>>> import numpy as np
>>> import numpy.linalg as la
>>> np.set_printoptions(precision=1, suppress=True, linewidth=140, sign=" ")
>>> def rnd(a):
...     return np.round(a, 1) + 0
... 
>>> M2 = np.array([[5, 2, -2], [-2, 2, 2], [-1, -5, -3]])
>>> Z = np.array([[1]])
>>> feats = np.block([[M2, np.array([[0], [2], [9]])], [np.zeros((1, 3)), Z]])
>>> print(feats)
[[ 5.  2. -2.  0.]
 [-2.  2.  2.  2.]
 [-1. -5. -3.  9.]
 [ 0.  0.  0.  1.]]
>>> Q, V = la.qr(feats[:, :3])[0], la.qr(feats[:, 3:])[0]
>>> sig = la.svd(Q.T @ V, compute_uv=False)
>>> print(rnd(sig))
[ 1.]
>>> print((sig > 0.9).sum())
1
>>> x = np.array([3, 4, 1, 0])
>>> rhs = feats @ x
>>> beta, lr = np.zeros(4), 1 / la.norm(feats, 2) ** 2
>>> for i in range(60):
...     beta -= lr * feats.T @ (feats @ beta - rhs)
...     if i % 10 == 0: print(i, round(la.norm(feats @ beta - rhs), 1))
... 
0 15.0
10 4.0
20 1.4
30 0.5
40 0.2
50 0.1
>>> print(rnd(la.cond(feats)))
121.5
>>> w1 = np.array([[0, 5, 4, 3, 1, 9],
...     [0, 3, 1, 2, 0, 2],
...     [9, 4, 3, 1, 6, 4],
...     [5, 2, 4, 2, 6, 2]])
>>> beta = np.array([7, 7, 5, 9, 8, 9])
>>> act = np.maximum(feats @ w1 + beta, 0)
>>> print(la.matrix_rank(act))
4
>>> Z = np.array([[1, 0], [1, 2], [1, 1], [1, 0], [2, 2], [2, 2]])
>>> print(w1 @ Z)
[[ 32  34]
 [ 10  11]
 [ 37  31]
 [ 29  24]]
>>> u = np.array([3, 5, 3, 4])
>>> M2 = feats + np.outer(u, np.eye(4)[3])
>>> print(M2)
[[ 5.  2. -2.  3.]
 [-2.  2.  2.  7.]
 [-1. -5. -3. 12.]
 [ 0.  0.  0.  5.]]
>>> rng = np.random.default_rng(34144)
>>> labels = rng.permutation(4)
>>> print(labels)
[ 0  2  3  1]
>>> M2 = feats[labels][:, labels]
>>> print(rnd(np.sort(np.abs(la.eigvals(M2)))))
[ 1.   1.8  3.4  3.4]
>>> print(np.allclose(M2, feats))
False
>>> print(M2)
[[ 5. -2.  0.  2.]
 [-1. -3.  9. -5.]
 [ 0.  0.  1.  0.]
 [-2.  2.  2.  2.]]
>>> A, _ = la.qr(np.array([[2.0, -0.2, 0.6, -1.2, 0.9, 0.3],
...     [1.5, 1.8, -0.3, -0.3, 1.0, -1.1],
...     [1.6, -0.5, 0.5, -1.6, -1.4, -0.2],
...     [0.9, -0.8, -1.3, 1.0, 1.5, -1.2],
...     [-0.3, 0.7, -0.9, 0.1, 0.4, -0.9],
...     [-2.1, -1.9, 0.7, 0.3, 0.1, 0.2]]))
>>> print(rnd(A))
[[-0.5  0.3 -0.3  0.1 -0.6 -0.4]
 [-0.4 -0.5  0.   0.2 -0.3  0.7]
 [-0.4  0.4 -0.2 -0.6  0.4  0.4]
 [-0.2  0.4  0.8  0.2  0.   0.2]
 [ 0.1 -0.3  0.4 -0.7 -0.4 -0.2]
 [ 0.6  0.5 -0.2 -0.1 -0.5  0.4]]
>>> # keeps lengths
>>> x = np.array([-6, 7, 6, 6, -8, 2])
>>> print(rnd(A.T @ (A @ x)))
[-6.  7.  6.  6. -8.  2.]
>>> print(rnd(la.inv(A)))
[[-0.5 -0.4 -0.4 -0.2  0.1  0.6]
 [ 0.3 -0.5  0.4  0.4 -0.3  0.5]
 [-0.3  0.  -0.2  0.8  0.4 -0.2]
 [ 0.1  0.2 -0.6  0.2 -0.7 -0.1]
 [-0.6 -0.3  0.4  0.  -0.4 -0.5]
 [-0.4  0.7  0.4  0.2 -0.2  0.4]]
>>> print(rnd(la.norm(x)), rnd(la.norm(A @ x)))
15.0 15.0
>>> print(rnd(la.norm(feats, axis=1)))
[  5.7   4.   10.8   1. ]
>>> print(rnd(la.norm(feats[0], 1)), rnd(la.norm(feats[0], np.inf)))
9.0 5.0
>>> print(rnd(la.norm(feats, 1)), rnd(la.norm(feats, np.inf)))
12.0 18.0
>>> print(rnd(la.norm(feats[0] - feats[3])))
5.8
>>> print(feats[0] @ feats[3])
0.0
>>> print(rnd(la.norm(feats) ** 2 / la.norm(feats, 2) ** 2))
1.4
>>> print(rnd(A @ A.T))
[[ 1.  0.  0.  0.  0.  0.]
 [ 0.  1.  0.  0.  0.  0.]
 [ 0.  0.  1.  0.  0.  0.]
 [ 0.  0.  0.  1.  0.  0.]
 [ 0.  0.  0.  0.  1.  0.]
 [ 0.  0.  0.  0.  0.  1.]]
>>> M2 = np.array([[0, 0, -1], [2, 0, 3], [2, -2, -3], [3, 3, 0]])
>>> Z = np.array([[3, -5, -3, 5, -2, 1, 5, 1, -2, -3, -3, -5],
...     [1, 5, 0, 5, -2, 4, -2, -3, 0, 2, 3, -5],
...     [-1, -4, 5, -2, -5, -1, -1, 4, 1, 3, -4, 3]])
>>> mat = M2 @ Z
>>> print(mat)
[[  1   4  -5   2   5   1   1  -4  -1  -3   4  -3]
 [  3 -22   9   4 -19  -1   7  14  -1   3 -18  -1]
 [  7  -8 -21   6  15  -3  17  -4  -7 -19   0  -9]
 [ 12   0  -9  30 -12  15   9  -6  -6  -3   0 -30]]
>>> w1 = np.array([[3, -5, 1, 3, 4, -5],
...     [5, -3, 4, 0, 3, 2],
...     [1, -3, 1, -5, 1, -3],
...     [1, 4, -5, -5, -1, -1],
...     [3, -2, 3, 3, -3, -1],
...     [5, -5, 3, -5, 2, -4],
...     [2, 2, 4, 3, 1, -4],
...     [-1, -4, 5, 2, 5, 0],
...     [-1, 4, 0, 0, -5, 5],
...     [5, -1, -5, -3, 3, -4],
...     [-1, -5, -4, 2, -4, 3],
...     [-3, -4, 0, 4, -5, 3]])
>>> beta = np.array([2, 0, 1, 0, 0, -1])
>>> act = np.maximum(mat @ w1 + beta, 0)
>>> print((act > 0).astype(int))
[[ 1  0  1  1  0  1]
 [ 0  1  0  0  1  0]
 [ 0  1  1  1  0  0]
 [ 1  1  0  0  1  0]]
>>> print(la.matrix_rank(act))
4
>>> print(rnd((act > 0).mean(axis=0)))
[ 0.5  0.8  0.5  0.5  0.5  0.2]
>>> Z = np.array([[-2, -2], [2, 3], [1, 3], [1, -1], [1, -3], [3, 1]])
>>> print(w1 @ Z)
[[-23 -38]
 [ -3 -14]
 [-20  -9]
 [ -8   2]
 [-10   2]
 [-32 -21]
 [ -4   4]
 [  6 -12]
 [ 20  34]
 [-29 -38]
 [ -5 -12]
 [  6   8]]
